>>> import numpy as np
>>> import numpy.linalg as la
>>> np.set_printoptions(suppress=True, linewidth=120)
>>> def rd(a):
...     return np.round(a, 3) + 0
... 
>>> E = np.loadtxt("block2.csv", delimiter=",")
>>> print(rd(E))
[[ 1.112  0.682 -0.475]
 [ 0.682  4.116 -3.373]
 [-0.475 -3.373  2.771]]
>>> Uu, sig, Vh = la.svd(E)
>>> evecs = Vh[:(sig > 1e-8).sum()]
>>> rng = np.random.default_rng(36)
>>> x0 = E[0] + 4 * E[1] + rng.integers(2) * np.eye(3)[1]
>>> print(rd(x0))
[  3.839  17.146 -13.968]
>>> print(rd(la.norm(x0 - evecs.T @ evecs @ x0)))
0.0
>>> print(np.allclose(evecs.T @ evecs @ x0, x0))
True
>>> print(rd(np.diag(evecs.T @ evecs)))
[0.996 0.592 0.412]
>>> print(rd(evecs.T @ evecs))
[[ 0.996  0.041  0.049]
 [ 0.041  0.592 -0.49 ]
 [ 0.049 -0.49   0.412]]
>>> print(la.matrix_rank(np.vstack([E, x0])))
2
>>> ev, evecs = la.eigh(E)
>>> print(rd(ev))
[0. 1. 7.]
>>> print(rd(evecs.T @ evecs))
[[1. 0. 0.]
 [0. 1. 0.]
 [0. 0. 1.]]
>>> print(rd(la.eigvalsh(E + -1 * np.eye(3))))
[-1.  0.  6.]
>>> print(rd(evecs @ np.diag(ev) @ evecs.T))
[[ 1.112  0.682 -0.475]
 [ 0.682  4.116 -3.373]
 [-0.475 -3.373  2.771]]
>>> print((ev > 1e-8).sum(), (ev < -1e-8).sum())
2 0
>>> print(np.abs(evecs[:, -1]).round(6).argmax())
1
>>> print(rd(la.eigvalsh(E @ E)))
[ 0.  1. 49.]
>>> print(rd(la.svd(E, compute_uv=False)))
[7. 1. 0.]
>>> print(la.norm(E, axis=1).argmax())
1
>>> print(rd(la.norm(E, 1)), rd(la.norm(E, np.inf)))
8.171 8.171
>>> print(rd(E[1] @ E[2]))
-23.558
>>> print(rd(la.norm(E, axis=1)))
[1.389 5.365 4.392]
>>> print(rd(la.norm(E[1] - E[2])))
9.756
>>> ev, evecs = la.eigh(E)
>>> x0 = np.array([0, -5, 4])
>>> print(rd(evecs * np.maximum(ev, 0) @ evecs.T))
[[ 1.112  0.682 -0.475]
 [ 0.682  4.116 -3.373]
 [-0.475 -3.373  2.771]]
>>> print((np.sign(evecs[:, -1].round(6)) == np.sign(evecs[0, -1].round(6))).astype(int))
[1 1 0]
>>> print(rd(np.abs(E).sum(axis=1).max()), rd(np.abs(ev).max()))
8.171 7.0
>>> print(rd(x0 @ E @ x0 / (x0 @ x0)), rd(ev[0]), rd(ev[-1]))
6.882 0.0 7.0
>>> print(rd(x0 @ E @ x0))
282.178
>>> X = np.loadtxt("m.csv", delimiter=",")
>>> print(rd(X))
[[ 1.     0.     0.     0.     0.   ]
 [ 0.    -0.5    0.     0.866  0.   ]
 [ 0.     0.     1.     0.     0.   ]
 [ 0.    -0.866  0.    -0.5    0.   ]
 [ 0.     0.     0.     0.     1.   ]]
>>> x0 = np.array([2, 9, 8, 7, 7])
>>> print([p for p in range(1, 25) if np.allclose(la.matrix_power(X, p), np.eye(5))])
[3, 6, 9, 12, 15, 18, 21, 24]
>>> print(rd(la.det(X)))
1.0
>>> print(rd(X.T @ (X @ x0)))
[2. 9. 8. 7. 7.]
>>> print(5 - la.matrix_rank(X - np.eye(5), tol=1e-8))
3
>>> print(rd(np.abs(la.eigvals(X))))
[1. 1. 1. 1. 1.]
>>> print(rd(la.norm(x0)), rd(la.norm(X @ x0)))
15.716 15.716
>>> print(rd(la.det(X.T)))
1.0
>>> print(rd(np.einsum("ii->", X)))
2.0
>>> feats = np.load("run9.npy")
>>> print(rd(feats))
[[ 4.794 -6.329  0.219 -4.118]
 [-5.991  0.83   4.705  2.467]
 [ 4.053 -2.591  1.339 -3.125]
 [ 5.279  6.99   3.428 -2.141]
 [ 4.19  -3.556  1.063 -3.354]
 [-2.856 -2.45   3.101  0.353]
 [ 3.913  2.826  2.728 -2.152]
 [ 9.544  2.97   1.356 -4.944]
 [ 1.56   0.419  2.715 -1.377]
 [ 2.986  3.714  3.182 -1.54 ]
 [-1.316  2.359  3.919  0.384]
 [ 5.909  2.755  2.211 -3.162]
 [ 2.806 -3.315  1.47  -2.622]
 [ 2.355 -7.645  0.5   -3.119]
 [-0.729 -4.15   2.145 -0.994]]
>>> ang = np.radians(15)
>>> r_ = np.eye(4)
>>> r_[2, 2] = r_[3, 3] = np.cos(ang)
>>> r_[2, 3], r_[3, 2] = -np.sin(ang), np.sin(ang)
>>> print(rd(r_))
[[ 1.     0.     0.     0.   ]
 [ 0.     1.     0.     0.   ]
 [ 0.     0.     0.966 -0.259]
 [ 0.     0.     0.259  0.966]]
>>> other = feats @ r_.T
>>> print(rd(np.abs(other - feats).max(axis=0)))
[0.    0.    1.233 1.134]
>>> print(np.allclose(la.norm(feats, axis=1), la.norm(other, axis=1)))
True
